$ ipython --no-banner

In [1]: import numpy as np

In [2]: from numpy import linalg as LA

In [3]: np.set_printoptions(precision=2, suppress=True, linewidth=200)

In [4]: F = np.maximum(np.array([[5, -5, 6],
   ...:     [6, -5, 0],
   ...:     [4, 9, -6],
   ...:     [1, -3, 3],
   ...:     [8, -3, 9],
   ...:     [-3, 1, 3],
   ...:     [-7, -6, -2],
   ...:     [-9, -1, -5],
   ...:     [-4, -9, -2],
   ...:     [7, -9, 0],
   ...:     [-2, 0, -7],
   ...:     [-9, -8, -8],
   ...:     [0, 0, 6],
   ...:     [3, 0, 5],
   ...:     [-2, -8, -4],
   ...:     [4, -4, 5],
   ...:     [0, 4, 2],
   ...:     [3, 7, 2],
   ...:     [6, -8, -8],
   ...:     [-2, -1, 7],
   ...:     [2, 5, 8],
   ...:     [1, 7, 2],
   ...:     [-3, -7, -8],
   ...:     [-9, -4, -6]]) @ np.array([[-1, 3, 3, 3], [0, 2, -3, 0], [-2, 1, -3, 1]]) + np.array([8, 7, 9, 0]), 0)

In [5]: F
Out[5]: 
array([[ 0, 18, 21, 21],
       [ 2, 15, 42, 18],
       [16, 31, 12,  6],
       [ 1,  7, 12,  6],
       [ 0, 34, 15, 33],
       [ 5,  3,  0,  0],
       [19,  0, 12,  0],
       [27,  0,  0,  0],
       [16,  0, 30,  0],
       [ 1, 10, 57, 21],
       [24,  0, 24,  0],
       [33,  0, 30,  0],
       [ 0, 13,  0,  6],
       [ 0, 21,  3, 14],
       [18,  0, 39,  0],
       [ 0, 16, 18, 17],
       [ 4, 17,  0,  2],
       [ 1, 32,  0, 11],
       [18,  1, 75, 10],
       [ 0,  6,  0,  1],
       [ 0, 31,  0, 14],
       [ 3, 26,  0,  5],
       [27,  0, 45,  0],
       [29,  0, 12,  0]])

In [6]: Xs = F - F.mean(axis=0)

In [7]: left, sigma, Vh = LA.svd(Xs, full_matrices=False)

In [8]: np.round(Xs.mean(axis=0), 2) + 0
Out[8]: array([0., 0., 0., 0.])

In [9]: np.abs(left[:, 0]).argmax()
Out[9]: np.int64(18)

In [10]: np.abs(Vh[-1])
Out[10]: array([0.26, 0.44, 0.21, 0.83])

In [11]: D = LA.norm(F[:, None] - F[None], axis=-1)

In [12]: np.unravel_index(D.round(6).argmax(), D.shape)
Out[12]: (np.int64(17), np.int64(18))

In [13]: D.mean(axis=1).argmax()
Out[13]: np.int64(18)

In [14]: np.flatnonzero(D[12] < D.mean() / 2)
Out[14]: array([ 3,  5, 12, 13, 16, 19, 21])

In [15]: u = np.array([0, -4])

In [16]: np.cross(F[10, :3], F[0, :3])
Out[16]: array([-432, -504,  432])

In [17]: arr = np.load("mat.npy")

In [18]: arr
Out[18]: 
array([[ 0, -2,  0,  0, -7],
       [ 2,  0, -7, -5,  5],
       [ 0,  7,  0,  4, -1],
       [ 0,  5, -4,  0, -5],
       [ 7, -5,  1,  5,  0]])

In [19]: G = arr.T @ arr

In [20]: np.trace(G), (arr ** 2).sum()
Out[20]: (np.int64(388), np.int64(388))

In [21]: np.diag(G)
Out[21]: array([ 53, 103,  66,  66, 100])

In [22]: (arr @ arr.T).shape
Out[22]: (5, 5)

In [23]: LA.matrix_rank(G)
Out[23]: np.int64(4)

In [24]: rank = LA.matrix_rank(arr)

In [25]: rank
Out[25]: np.int64(4)

In [26]: N = LA.svd(arr)[2][rank:].T

In [27]: [int(LA.matrix_rank(np.delete(arr, i, axis=0))) for i in range(5)]
Out[27]: [4, 4, 4, 4, 4]

In [28]: N[:, 0] / N[np.abs(N[:, 0]).round(6).argmax(), 0]
Out[28]: array([-0.98, -0.55, -0.88,  1.  ,  0.16])

In [29]: N @ N.T
Out[29]: 
array([[ 0.31,  0.18,  0.28, -0.32, -0.05],
       [ 0.18,  0.1 ,  0.16, -0.18, -0.03],
       [ 0.28,  0.16,  0.25, -0.29, -0.05],
       [-0.32, -0.18, -0.29,  0.33,  0.05],
       [-0.05, -0.03, -0.05,  0.05,  0.01]])

In [30]: np.round(arr @ N, 2) + 0
Out[30]: 
array([[0.],
       [0.],
       [0.],
       [0.],
       [0.]])

In [31]: [int(LA.matrix_rank(arr[:, :j + 1])) for j in range(5)]
Out[31]: [1, 2, 3, 4, 4]

In [32]: np.allclose(arr @ N, 0)
Out[32]: True

In [33]: [int(LA.matrix_rank(arr[:i])) for i in range(1, len(arr) + 1)]
Out[33]: [1, 2, 3, 4, 4]

In [34]: N.shape
Out[34]: (5, 1)

In [35]: LA.matrix_rank(arr.T @ arr), LA.matrix_rank(arr @ arr.T)
Out[35]: (np.int64(4), np.int64(4))

In [36]: left, sigma, Vh = LA.svd(arr)

In [37]: np.argmax(sigma[:-1] / (sigma[1:] + 1e-6)) + 1
Out[37]: np.int64(4)

In [38]: sigma.round(2) + 0
Out[38]: array([11.61, 11.61,  7.69,  7.69,  0.  ])

In [39]: B = left[:, :4] @ np.diag(sigma[:4]) @ Vh[:4]

In [40]: np.round(np.abs(arr - B).max(), 2)
Out[40]: np.float64(0.0)

In [41]: LA.matrix_rank(arr, rtol=0.05)
Out[41]: np.int64(4)

In [42]: B.round(2) + 0
Out[42]: 
array([[ 0., -2.,  0.,  0., -7.],
       [ 2.,  0., -7., -5.,  5.],
       [ 0.,  7.,  0.,  4., -1.],
       [ 0.,  5., -4.,  0., -5.],
       [ 7., -5.,  1.,  5.,  0.]])

In [43]: round(LA.norm(arr - B) / LA.norm(arr), 2)
Out[43]: np.float64(0.0)

In [44]: np.round(LA.norm(arr, 2) / LA.norm(arr), 2)
Out[44]: np.float64(0.59)

In [45]: M = np.loadtxt("out0.csv", delimiter=",")

In [46]: M
Out[46]: 
array([[ 0.,  0.,  0.,  0.,  2.,  2.],
       [ 0.,  0.,  0.,  2.,  0., -1.],
       [ 0.,  0.,  0.,  2., -2.,  0.],
       [ 0.,  6.,  6.,  0.,  4.,  4.],
       [ 6.,  0., -3.,  4.,  0., -2.],
       [ 6., -6.,  0.,  4., -4.,  0.]])

In [47]: def softmax(z):
    ...:     e = np.exp(z - z.max(axis=-1, keepdims=True))
    ...:     return e / e.sum(axis=-1, keepdims=True)
    ...: 

In [48]: np.round(softmax(10 * M[4]), 2) + 0
Out[48]: array([1., 0., 0., 0., 0., 0.])

In [49]: S = M @ M.T / np.sqrt(6)

In [50]: softmax(S)[4] @ M
Out[50]: array([ 6.  , -0.03, -2.99,  4.  , -0.02, -1.99])

In [51]: np.round(softmax(S + np.triu(np.full(S.shape, -np.inf), 1)), 2) + 0
Out[51]: 
array([[1.  , 0.  , 0.  , 0.  , 0.  , 0.  ],
       [0.05, 0.95, 0.  , 0.  , 0.  , 0.  ],
       [0.01, 0.16, 0.83, 0.  , 0.  , 0.  ],
       [0.  , 0.  , 0.  , 1.  , 0.  , 0.  ],
       [0.  , 0.  , 0.  , 0.  , 1.  , 0.  ],
       [0.  , 0.  , 0.  , 0.  , 0.  , 1.  ]])

In [52]: B = LA.inv(M)

In [53]: (np.abs(B) > 1e-9).astype(int)
Out[53]: 
array([[1, 1, 1, 1, 1, 1],
       [1, 1, 1, 1, 1, 1],
       [1, 1, 1, 1, 1, 1],
       [1, 1, 1, 0, 0, 0],
       [1, 1, 1, 0, 0, 0],
       [1, 1, 1, 0, 0, 0]])

In [54]: B
Out[54]: 
array([[-0.11, -0.22, -0.11,  0.06,  0.11,  0.06],
       [-0.11, -0.22,  0.22,  0.06,  0.11, -0.11],
       [-0.22,  0.22, -0.22,  0.11, -0.11,  0.11],
       [ 0.17,  0.33,  0.17,  0.  ,  0.  ,  0.  ],
       [ 0.17,  0.33, -0.33,  0.  ,  0.  ,  0.  ],
       [ 0.33, -0.33,  0.33,  0.  ,  0.  ,  0.  ]])

In [55]: u = np.array([-6, 8, -5])

In [56]: np.cross(M[4, :3], M[1, :3])
Out[56]: array([ 0., -0.,  0.])

In [57]: np.correlate(M[4], M[1], "full")
Out[57]: array([-6.,  0., 15., -4., -6., 10.,  0., -4.,  0.,  0.,  0.])

In [58]: np.polyval(u, M[4])
Out[58]: array([-173.,   -5.,  -83.,  -69.,   -5.,  -45.])

In [59]: np.convolve(M[4], u)
Out[59]: array([-36.,  48., -12., -48.,  47.,  -8., -16.,  10.])

In [60]: idx = F[:, 3] > np.median(F[:, 3])

In [61]: u = F[idx].mean(axis=0) - F[~idx].mean(axis=0)

In [62]: idx.astype(int)
Out[62]: array([1, 1, 1, 1, 1, 0, 0, 0, 0, 1, 0, 0, 1, 1, 0, 1, 0, 1, 1, 0, 1, 0, 0, 0])

In [63]: u
Out[63]: array([-13.83,  14.75,   5.25,  14.08])

In [64]: ((F - F.mean(axis=0)) @ u > 0).astype(int)
Out[64]: array([1, 1, 1, 0, 1, 0, 0, 0, 0, 1, 0, 0, 1, 1, 0, 1, 0, 1, 1, 0, 1, 1, 0, 0])

In [65]: data = np.array([[-2, 3, 1, -1], [3, 6, 1, 2], [1, 1, 6, -2], [-1, 2, -2, 2]])

In [66]: Q = data.astype(float).copy()

In [67]: for j in range(4):
    ...:     Q[:, j] -= Q[:, :j] @ (Q[:, :j].T @ Q[:, j])
    ...:     Q[:, j] /= LA.norm(Q[:, j])
    ...: 

In [68]: Q
Out[68]: 
array([[-0.52,  0.69,  0.29, -0.42],
       [ 0.77,  0.59, -0.2 , -0.13],
       [ 0.26,  0.04,  0.89,  0.36],
       [-0.26,  0.42, -0.28,  0.82]])

In [69]: B = np.array([[0, 3, -5], [1, 5, 1], [-1, 1, 4], [-3, 1, -3]])

In [70]: np.einsum("ik,kj->ji", data, B)
Out[70]: 
array([[  5,  -1,   1,  -2],
       [  9,  42,  12,   7],
       [ 20, -11,  26,  -7]])

In [71]: np.einsum("ij->j", data)
Out[71]: array([ 1, 12,  6,  1])

In [72]: np.einsum("ik,kj->ij", data, B)
Out[72]: 
array([[  5,   9,  20],
       [ -1,  42, -11],
       [  1,  12,  26],
       [ -2,   7,  -7]])

In [73]: J = np.load("a.npy")

In [74]: J
Out[74]: 
array([[2., 1., 0., 0., 0., 0., 0., 0., 0.],
       [0., 2., 1., 0., 0., 0., 0., 0., 0.],
       [0., 0., 2., 1., 0., 0., 0., 0., 0.],
       [0., 0., 0., 2., 1., 0., 0., 0., 0.],
       [0., 0., 0., 0., 2., 1., 0., 0., 0.],
       [0., 0., 0., 0., 0., 2., 1., 0., 0.],
       [0., 0., 0., 0., 0., 0., 2., 1., 0.],
       [0., 0., 0., 0., 0., 0., 0., 2., 1.],
       [0., 0., 0., 0., 0., 0., 0., 0., 2.]])

In [75]: # triangular

In [76]: u = np.array([3, 8, 4, 9, 3, 1, 6, 3, 2])

In [77]: B = J + np.outer(u, np.eye(9)[7])

In [78]: LA.matrix_rank(LA.inv(B) - LA.inv(J), tol=1e-8)
Out[78]: np.int64(1)

In [79]: np.round(LA.det(B) / LA.det(J), 2), np.round(1 + LA.solve(J, u)[7], 2)
Out[79]: (np.float64(2.0), np.float64(2.0))

In [80]: B
Out[80]: 
array([[2., 1., 0., 0., 0., 0., 0., 3., 0.],
       [0., 2., 1., 0., 0., 0., 0., 8., 0.],
       [0., 0., 2., 1., 0., 0., 0., 4., 0.],
       [0., 0., 0., 2., 1., 0., 0., 9., 0.],
       [0., 0., 0., 0., 2., 1., 0., 3., 0.],
       [0., 0., 0., 0., 0., 2., 1., 1., 0.],
       [0., 0., 0., 0., 0., 0., 2., 7., 0.],
       [0., 0., 0., 0., 0., 0., 0., 5., 1.],
       [0., 0., 0., 0., 0., 0., 0., 2., 2.]])
